$ python3 -q
>>> import numpy as np
>>> import numpy.linalg as la
>>> np.set_printoptions(precision=3, suppress=True, linewidth=200)
>>> K = np.load("x.npy")
>>> K
array([[1, 0, 0],
       [1, 1, 0],
       [1, 1, 1]])
>>> la.eigvals(K)
array([1., 1., 1.])
>>> np.round(la.det(2 * K), 3), round(la.det(K), 3)
(np.float64(8.0), np.float64(1.0))
>>> round(float(la.eigvals(K).sum().real), 3)
3.0
>>> np.einsum("ij,ji->", K, K)
np.int64(3)
>>> np.round(la.det(K[::-1]), 3)
np.float64(-1.0)
>>> evals, vecs = la.eig(K)
>>> np.sort(la.eigvals(K.T))
array([1., 1., 1.])
>>> np.prod(evals)
np.float64(1.0)
>>> arr = np.load("a.npy")
>>> arr
array([[0, 5, 5],
       [3, 2, 1],
       [4, 2, 3]])
>>> la.matrix_power(arr, 4)
array([[1785, 1720, 1720],
       [ 920, 1241, 1240],
       [1488, 1920, 1921]])
>>> round(np.abs(la.eigvals(arr)).max(), 3)
np.float64(8.245)
>>> (arr + arr.T) / 2
array([[0. , 4. , 4.5],
       [4. , 2. , 1.5],
       [4.5, 1.5, 3. ]])
>>> np.allclose(arr @ arr.T, arr.T @ arr)
False
>>> O, Rm = la.qr(arr)
>>> np.round(O.T @ O, 3) + 0
array([[1., 0., 0.],
       [0., 1., 0.],
       [0., 0., 1.]])
>>> abs(Rm[0, 0]), round(la.norm(arr[:, 0]), 3)
(np.float64(5.0), np.float64(5.0))
>>> np.abs(np.diag(Rm))
array([5.   , 5.016, 1.396])
>>> O @ Rm
array([[0., 5., 5.],
       [3., 2., 1.],
       [4., 2., 3.]])
>>> sigma = 20 * 0.5 ** np.arange(3)
>>> O, _ = la.qr(np.array([[-0.7, 0.4, -0.1], [0.0, -0.2, 0.6], [0.0, 0.4, 0.4]]))
>>> rng = np.random.default_rng(133)
>>> feats = rng.normal(size=(25, 3)) * sigma @ O
>>> feats
array([[-27.987,  -5.375,  -1.601],
       [-24.594,  -2.98 ,  14.782],
       [-19.575,  13.401, -14.519],
       [ 22.498,  -2.324,  -0.909],
       [ 23.407,  -5.901,  29.155],
       [ -0.337,  -7.143,   1.11 ],
       [-56.492,  -2.098,   2.108],
       [ 48.686,   6.351,   4.943],
       [ 26.578,   4.396, -13.021],
       [ -5.044,   9.546, -12.384],
       [  1.045,   5.427,  -8.152],
       [ -1.041,  -3.693,   3.8  ],
       [ -4.725,   1.799,   1.842],
       [ -0.823,  -4.958,  14.76 ],
       [ -1.13 ,  -8.145, -10.883],
       [-19.422,   0.465,   2.4  ],
       [ 18.552,   8.865,  -0.167],
       [-51.414,  -9.289,   1.41 ],
       [ 28.422,  -8.688,   4.896],
       [-16.999,  -3.778,   9.999],
       [ -2.037,   5.986,  -6.44 ],
       [ -9.65 ,  -2.393,  -6.574],
       [  3.846,  -2.613,  -3.652],
       [-18.722,  -3.512,  -5.379],
       [ 26.575,  -5.345,   3.868]])
>>> Y = np.array([[1, 1, 1], [1, 3, 0], [1, 3, 3]])
>>> K @ Y
array([[1, 1, 1],
       [2, 4, 1],
       [3, 7, 4]])
